$ python -q
>>> import numpy as np
>>> from numpy import linalg as LA
>>> np.set_printoptions(precision=2, suppress=True, linewidth=200, sign=" ")
>>> tidy = lambda a: np.round(a, 2) + 0
>>> r0 = np.array([-6, 1, 2, -3, -4, -1, 2, 1, 3, 4, 1, -2, -5, -4])
>>> g = np.array([1, -3, 1, -3, 2, -1, 0, 1, -2, 0, 3, 2])
>>> E = r0[:, None] + g[None, :]
>>> print(E)
[[-5 -9 -5 -9 -4 -7 -6 -5 -8 -6 -3 -4]
 [ 2 -2  2 -2  3  0  1  2 -1  1  4  3]
 [ 3 -1  3 -1  4  1  2  3  0  2  5  4]
 [-2 -6 -2 -6 -1 -4 -3 -2 -5 -3  0 -1]
 [-3 -7 -3 -7 -2 -5 -4 -3 -6 -4 -1 -2]
 [ 0 -4  0 -4  1 -2 -1  0 -3 -1  2  1]
 [ 3 -1  3 -1  4  1  2  3  0  2  5  4]
 [ 2 -2  2 -2  3  0  1  2 -1  1  4  3]
 [ 4  0  4  0  5  2  3  4  1  3  6  5]
 [ 5  1  5  1  6  3  4  5  2  4  7  6]
 [ 2 -2  2 -2  3  0  1  2 -1  1  4  3]
 [-1 -5 -1 -5  0 -3 -2 -1 -4 -2  1  0]
 [-4 -8 -4 -8 -3 -6 -5 -4 -7 -5 -2 -3]
 [-3 -7 -3 -7 -2 -5 -4 -3 -6 -4 -1 -2]]
>>> th = np.radians(90)
>>> R = np.eye(12)
>>> R[8, 8] = R[6, 6] = np.cos(th)
>>> R[8, 6], R[6, 8] = -np.sin(th), np.sin(th)
>>> tidy(R)
array([[ 1.,  0.,  0.,  0.,  0.,  0.,  0.,  0.,  0.,  0.,  0.,  0.],
       [ 0.,  1.,  0.,  0.,  0.,  0.,  0.,  0.,  0.,  0.,  0.,  0.],
       [ 0.,  0.,  1.,  0.,  0.,  0.,  0.,  0.,  0.,  0.,  0.,  0.],
       [ 0.,  0.,  0.,  1.,  0.,  0.,  0.,  0.,  0.,  0.,  0.,  0.],
       [ 0.,  0.,  0.,  0.,  1.,  0.,  0.,  0.,  0.,  0.,  0.,  0.],
       [ 0.,  0.,  0.,  0.,  0.,  1.,  0.,  0.,  0.,  0.,  0.,  0.],
       [ 0.,  0.,  0.,  0.,  0.,  0.,  0.,  0.,  1.,  0.,  0.,  0.],
       [ 0.,  0.,  0.,  0.,  0.,  0.,  0.,  1.,  0.,  0.,  0.,  0.],
       [ 0.,  0.,  0.,  0.,  0.,  0., -1.,  0.,  0.,  0.,  0.,  0.],
       [ 0.,  0.,  0.,  0.,  0.,  0.,  0.,  0.,  0.,  1.,  0.,  0.],
       [ 0.,  0.,  0.,  0.,  0.,  0.,  0.,  0.,  0.,  0.,  1.,  0.],
       [ 0.,  0.,  0.,  0.,  0.,  0.,  0.,  0.,  0.,  0.,  0.,  1.]])
>>> Y = E @ R.T
>>> print(np.allclose(LA.norm(E, axis=1), LA.norm(Y, axis=1)))
True
>>> np.abs(Y - E).max(axis=0)
array([  0.,   0.,   0.,   0.,   0.,   0.,   2.,   0.,  14.,   0.,   0.,   0.])
>>> tidy(LA.det(R)), np.trace(R)
(np.float64(1.0), np.float64(10.0))
>>> np.allclose(E @ E.T, Y @ Y.T)
True
>>> rk = LA.matrix_rank(E)
>>> rk
np.int64(2)
>>> N = LA.svd(E)[2][rk:].T
>>> print([int(LA.matrix_rank(E[:i])) for i in range(1, len(E) + 1)])
[1, 2, 2, 2, 2, 2, 2, 2, 2, 2, 2, 2, 2, 2]
>>> [int(LA.matrix_rank(E[:, :j + 1])) for j in range(12)]
[1, 2, 2, 2, 2, 2, 2, 2, 2, 2, 2, 2]
>>> r0 = np.array([3, -3])
>>> print(np.correlate(E[6], E[4], "full"))
[  -6   -1  -17  -15  -22  -29  -35  -46  -59  -50  -97  -55 -103  -92  -95  -88  -71  -71  -58  -57  -53  -43  -12]
>>> np.polyval(r0, E[6])
array([ 6, -6,  6, -6,  9,  0,  3,  6, -3,  3, 12,  9])
>>> np.cross(E[6, :3], E[4, :3])
array([ 24,   0, -24])
>>> Uu, sig, Vt = LA.svd(E)
>>> print(np.argmax(sig[:-1] / (sig[1:] + 1e-6)) + 1)
2
>>> Y = Uu[:, :2] @ np.diag(sig[:2]) @ Vt[:2]
>>> tidy(LA.norm(E - Y) / LA.norm(E))
np.float64(0.0)
>>> Y = E[0, 0] * E[1:] - np.outer(E[1:, 0], E[0])
>>> Y
array([[  0,  28,   0,  28,  -7,  14,   7,   0,  21,   7, -14,  -7],
       [  0,  32,   0,  32,  -8,  16,   8,   0,  24,   8, -16,  -8],
       [  0,  12,   0,  12,  -3,   6,   3,   0,   9,   3,  -6,  -3],
       [  0,   8,   0,   8,  -2,   4,   2,   0,   6,   2,  -4,  -2],
       [  0,  20,   0,  20,  -5,  10,   5,   0,  15,   5, -10,  -5],
       [  0,  32,   0,  32,  -8,  16,   8,   0,  24,   8, -16,  -8],
       [  0,  28,   0,  28,  -7,  14,   7,   0,  21,   7, -14,  -7],
       [  0,  36,   0,  36,  -9,  18,   9,   0,  27,   9, -18,  -9],
       [  0,  40,   0,  40, -10,  20,  10,   0,  30,  10, -20, -10],
       [  0,  28,   0,  28,  -7,  14,   7,   0,  21,   7, -14,  -7],
       [  0,  16,   0,  16,  -4,   8,   4,   0,  12,   4,  -8,  -4],
       [  0,   4,   0,   4,  -1,   2,   1,   0,   3,   1,  -2,  -1],
       [  0,   8,   0,   8,  -2,   4,   2,   0,   6,   2,  -4,  -2]])
>>> np.flatnonzero(~Y.round(6).any(axis=1))
array([], dtype=int64)
>>> LA.matrix_rank(Y), LA.matrix_rank(E)
(np.int64(1), np.int64(2))
>>> E[:, 0] / E[0, 0]
array([ 1. , -0.4, -0.6,  0.4,  0.6, -0. , -0.6, -0.4, -0.8, -1. , -0.4,  0.2,  0.8,  0.6])
>>> r0 = np.array([-3, 1, 3, -1, 2])
>>> g = np.array([1, 2, 3, 2, 3, 2, 1, 0, 2, 1, 0, 0])
>>> K = np.outer(r0, g)
>>> print(K)
[[-3 -6 -9 -6 -9 -6 -3  0 -6 -3  0  0]
 [ 1  2  3  2  3  2  1  0  2  1  0  0]
 [ 3  6  9  6  9  6  3  0  6  3  0  0]
 [-1 -2 -3 -2 -3 -2 -1  0 -2 -1  0  0]
 [ 2  4  6  4  6  4  2  0  4  2  0  0]]
>>> # looks like rank 1
>>> def softmax(z):
...     e = np.exp(z - z.max(axis=-1, keepdims=True))
...     return e / e.sum(axis=-1, keepdims=True)
... 
>>> tidy(softmax(K[2]))
array([ 0.  ,  0.02,  0.45,  0.02,  0.45,  0.02,  0.  ,  0.  ,  0.02,  0.  ,  0.  ,  0.  ])
>>> att = K @ K.T / np.sqrt(12)
>>> print(softmax(att).round(6).argmax(axis=1))
[ 0  2  2  0  2]
>>> print(tidy(softmax(att + np.triu(np.full(att.shape, -np.inf), 1))))
[[ 1.  0.  0.  0.  0.]
 [ 0.  1.  0.  0.  0.]
 [ 0.  0.  1.  0.  0.]
 [ 1.  0.  0.  0.  0.]
 [ 0.  0.  1.  0.  0.]]
>>> tidy(softmax(att))
array([[ 1.,  0.,  0.,  0.,  0.],
       [ 0.,  0.,  1.,  0.,  0.],
       [ 0.,  0.,  1.,  0.,  0.],
       [ 1.,  0.,  0.,  0.,  0.],
       [ 0.,  0.,  1.,  0.,  0.]])
>>> Y = K / np.sqrt((K ** 2).mean(axis=1, keepdims=True))
>>> LA.matrix_rank(K - K.mean(axis=1, keepdims=True))
np.int64(1)
>>> print(tidy(Y[0]))
[-0.57 -1.14 -1.71 -1.14 -1.71 -1.14 -0.57  0.   -1.14 -0.57  0.    0.  ]
>>> LA.matrix_rank(Y) == LA.matrix_rank(K)
np.True_
>>> print(np.allclose(K[:-1].T @ LA.lstsq(K[:-1].T, K[-1])[0], K[-1]))
True
>>> LA.lstsq(K[:-1].T, K[-1])[2]
np.int32(1)
>>> tidy(K @ LA.pinv(K) @ K)
array([[-3., -6., -9., -6., -9., -6., -3.,  0., -6., -3.,  0.,  0.],
       [ 1.,  2.,  3.,  2.,  3.,  2.,  1.,  0.,  2.,  1.,  0.,  0.],
       [ 3.,  6.,  9.,  6.,  9.,  6.,  3.,  0.,  6.,  3.,  0.,  0.],
       [-1., -2., -3., -2., -3., -2., -1.,  0., -2., -1.,  0.,  0.],
       [ 2.,  4.,  6.,  4.,  6.,  4.,  2.,  0.,  4.,  2.,  0.,  0.]])
>>> Uu, sig, Vt = LA.svd(K)
>>> np.argmax(sig[:-1] / (sig[1:] + 1e-6)) + 1
np.int64(1)
>>> tidy(sig)
array([ 29.8,   0. ,   0. ,   0. ,   0. ])
>>> Y = Uu[:, :1] @ np.diag(sig[:1]) @ Vt[:1]
>>> tidy(LA.norm(K - Y, 2)), tidy(sig[1])
(np.float64(0.0), np.float64(0.0))
>>> tidy(np.abs(K - Y).max())
np.float64(0.0)
>>> print(LA.matrix_rank(Y))
1
>>> tidy(Y)
array([[-3., -6., -9., -6., -9., -6., -3.,  0., -6., -3.,  0.,  0.],
       [ 1.,  2.,  3.,  2.,  3.,  2.,  1.,  0.,  2.,  1.,  0.,  0.],
       [ 3.,  6.,  9.,  6.,  9.,  6.,  3.,  0.,  6.,  3.,  0.,  0.],
       [-1., -2., -3., -2., -3., -2., -1.,  0., -2., -1.,  0.,  0.],
       [ 2.,  4.,  6.,  4.,  6.,  4.,  2.,  0.,  4.,  2.,  0.,  0.]])
>>> tidy(LA.norm(K - Y) / LA.norm(K))
np.float64(0.0)
>>> X = np.loadtxt("run4.csv", delimiter=",")
>>> X
array([[ 1.,  0.,  1.,  1.,  1.,  0.,  2.,  1.,  1.,  0.,  2.,  1., -7.,  4.],
       [ 0.,  1.,  1.,  1.,  1.,  2.,  1.,  2.,  1.,  0.,  0.,  0.,  8.,  1.],
       [ 2.,  1.,  2.,  2.,  0.,  2.,  0.,  0.,  0.,  0.,  1.,  2.,  0.,  7.],
       [ 1.,  0.,  1.,  0.,  0.,  1.,  2.,  1.,  2.,  1.,  1.,  0., -5.,  3.],
       [ 0.,  0.,  0.,  2.,  2.,  1.,  1.,  0.,  0.,  2.,  1.,  1., -2.,  0.],
       [ 0.,  0.,  2.,  0.,  1.,  0.,  0.,  0.,  2.,  0.,  2.,  2.,  5., -7.],
       [ 0.,  2.,  0.,  0.,  1.,  2.,  0.,  0.,  0.,  2.,  1.,  1., -7.,  5.],
       [ 2.,  1.,  0.,  0.,  0.,  1.,  2.,  2.,  1.,  0.,  0.,  0.,  3., -2.],
       [ 2.,  1.,  1.,  2.,  0.,  2.,  2.,  2.,  1.,  2.,  2.,  1., -6., -8.],
       [ 2.,  0.,  1.,  0.,  0.,  0.,  1.,  1.,  2.,  0.,  1.,  1., -8., -9.],
       [ 0.,  1.,  0.,  2.,  2.,  0.,  1.,  0.,  1.,  0.,  1.,  2.,  0., -2.],
       [ 0.,  1.,  2.,  0.,  1.,  0.,  2.,  1.,  0.,  1.,  1.,  1., -3., -4.],
       [ 0.,  0.,  0.,  0.,  0.,  0.,  0.,  0.,  0.,  0.,  0.,  0., -1., -2.],
       [ 0.,  0.,  0.,  0.,  0.,  0.,  0.,  0.,  0.,  0.,  0.,  0.,  1., -2.]])
>>> tidy(softmax(10 * X[8]))
array([ 0.14,  0.  ,  0.  ,  0.14,  0.  ,  0.14,  0.14,  0.14,  0.  ,  0.14,  0.14,  0.  ,  0.  ,  0.  ])
>>> att = X @ X.T / np.sqrt(14)
>>> print(tidy(softmax(att)[8] @ X))
[ 2.    0.37  1.    0.74  0.    0.74  1.37  1.37  1.63  0.74  1.37  1.   -7.26 -8.63]
>>> softmax(att).round(6).argmax(axis=1)
array([ 0,  1,  2,  0,  8,  5,  6,  1,  9,  9,  8,  9,  9,  5])
>>> np.allclose(X @ X.T, X.T @ X)
False
>>> X.inv()
Traceback (most recent call last):
  File "<python-input-70>", line 1, in <module>
    X.inv()
    ^^^^^
AttributeError: 'numpy.ndarray' object has no attribute 'inv'
>>> tidy(np.sort(np.abs(LA.eigvals(X))))
array([  0.69,   0.9 ,   0.9 ,   1.61,   1.91,   1.93,   1.93,   2.  ,   2.  ,   2.05,   2.05,   2.58,   3.44,  10.57])
>>> assert X == X.T
Traceback (most recent call last):
  File "<python-input-72>", line 1, in <module>
    assert X == X.T
           ^^^^^^^^
ValueError: The truth value of an array with more than one element is ambiguous. Use a.any() or a.all()
>>> tidy(np.abs(LA.eigvals(X)).max())
np.float64(10.57)
>>> W1 = np.array([[4, 0, 3],
...     [2, 7, 9],
...     [5, 1, 1],
...     [2, 7, 7],
...     [4, 2, 8],
...     [7, 3, 0],
...     [5, 8, 4],
...     [4, 6, 6],
...     [6, 9, 5],
...     [9, 1, 4],
...     [1, 6, 9],
...     [4, 6, 2],
...     [9, 1, 9],
...     [1, 0, 1]])
>>> c = np.array([4, 7, 9])
>>> H = np.maximum(X @ W1 + c, 0)
>>> (H > 0).astype(int)
array([[ 0,  1,  1],
       [ 1,  1,  1],
       [ 1,  1,  1],
       [ 1,  1,  1],
       [ 1,  1,  1],
       [ 1,  1,  1],
       [ 0,  1,  0],
       [ 1,  1,  1],
       [ 1,  1,  1],
       [ 0,  1,  0],
       [ 1,  1,  1],
       [ 1,  1,  1],
       [ 0,  1,  0],
       [ 1,  1,  1]])
>>> LA.matrix_rank(H)
np.int64(3)
>>> H
array([[   0.,   59.,    8.],
       [ 123.,   67.,  128.],
       [  58.,   54.,   60.],
       [  14.,   53.,    8.],
       [  33.,   48.,   44.],
       [  78.,   58.,   89.],
       [   0.,   36.,    0.],
       [  70.,   57.,   74.],
       [  23.,   86.,   30.],
       [   0.,   44.,    0.],
       [  36.,   67.,   68.],
       [  17.,   50.,   26.],
       [   0.,    6.,    0.],
       [  11.,    8.,   16.]])
>>> tidy((H > 0).mean(axis=0))
array([ 0.71,  1.  ,  0.79])
>>> basis = np.array([[-8, 3, -6], [-1, -5, 3], [1, -7, -8]])
>>> (H @ basis).round(6).argmax(axis=1)
array([ 2,  1,  0,  2,  0,  0,  2,  0,  2,  2,  0,  0,  2,  0])
>>> H @ basis
array([[  -51.,  -351.,   113.],
       [ -923.,  -862., -1561.],
       [ -458.,  -516.,  -666.],
       [ -157.,  -279.,    11.],
       [ -268.,  -449.,  -406.],
       [ -593.,  -679., -1006.],
       [  -36.,  -180.,   108.],
       [ -543.,  -593.,  -841.],
       [ -240.,  -571.,  -120.],
       [  -44.,  -220.,   132.],
       [ -287.,  -703.,  -559.],
       [ -160.,  -381.,  -160.],
       [   -6.,   -30.,    18.],
       [  -80.,  -119.,  -170.]])
>>> Q, _ = LA.qr(np.array([[-1.8, 0.8, -0.2, 1.0, -0.1, 0.9, 0.7, -0.8, 0.4, -0.2],
...     [-0.5, 1.4, -1.0, -0.2, 0.6, 1.0, -1.0, -1.7, -0.3, -2.0],
...     [0.0, 1.5, 0.3, 2.1, 1.6, 0.6, -0.4, 0.5, -1.0, 0.6],
...     [-0.4, -1.3, 2.7, 0.1, 0.2, -2.0, 2.0, 4.0, 1.1, 2.8],
...     [0.0, 0.3, -0.8, -0.3, -0.9, 1.0, -0.6, -1.2, 2.6, -0.1],
...     [0.6, -0.5, 1.4, 0.9, -0.5, 1.2, -1.0, 0.3, -0.9, 0.1],
...     [1.1, -0.4, 1.1, 0.9, -0.4, -1.6, 0.4, -1.0, 1.1, -0.4],
...     [-0.6, -0.4, -1.2, 1.2, 0.3, 0.5, -2.3, -1.2, -0.6, 0.0],
...     [1.8, 1.4, 0.5, 1.5, -0.9, 1.2, 0.5, 0.5, -0.9, 0.6],
...     [-1.9, 0.6, 0.2, 0.4, -0.5, 1.7, -0.1, 1.8, 0.6, -1.7]]))
>>> m1 = Q[:, :4]
>>> tidy(m1)
array([[-0.51, -0.23, -0.17,  0.22],
       [-0.14, -0.45,  0.07, -0.28],
       [ 0.  , -0.49, -0.31,  0.36],
       [-0.11,  0.43, -0.65, -0.06],
       [ 0.  , -0.1 ,  0.2 , -0.06],
       [ 0.17,  0.15, -0.31,  0.24],
       [ 0.31,  0.11, -0.2 ,  0.26],
       [-0.17,  0.14,  0.38,  0.77],
       [ 0.51, -0.49, -0.23,  0.12],
       [-0.54, -0.16, -0.27, -0.02]])
>>> tidy(LA.norm(m1) ** 2 / LA.norm(m1, 2) ** 2)
np.float64(4.0)
>>> tidy(LA.norm(m1, "nuc"))
np.float64(4.0)
>>> tidy(LA.norm(m1[3], 1)), tidy(LA.norm(m1[3], np.inf))
(np.float64(1.25), np.float64(0.65))
>>> print(tidy(LA.norm(m1, axis=0)))
[ 1.  1.  1.  1.]
>>> tidy(LA.norm(m1, 2))
np.float64(1.0)
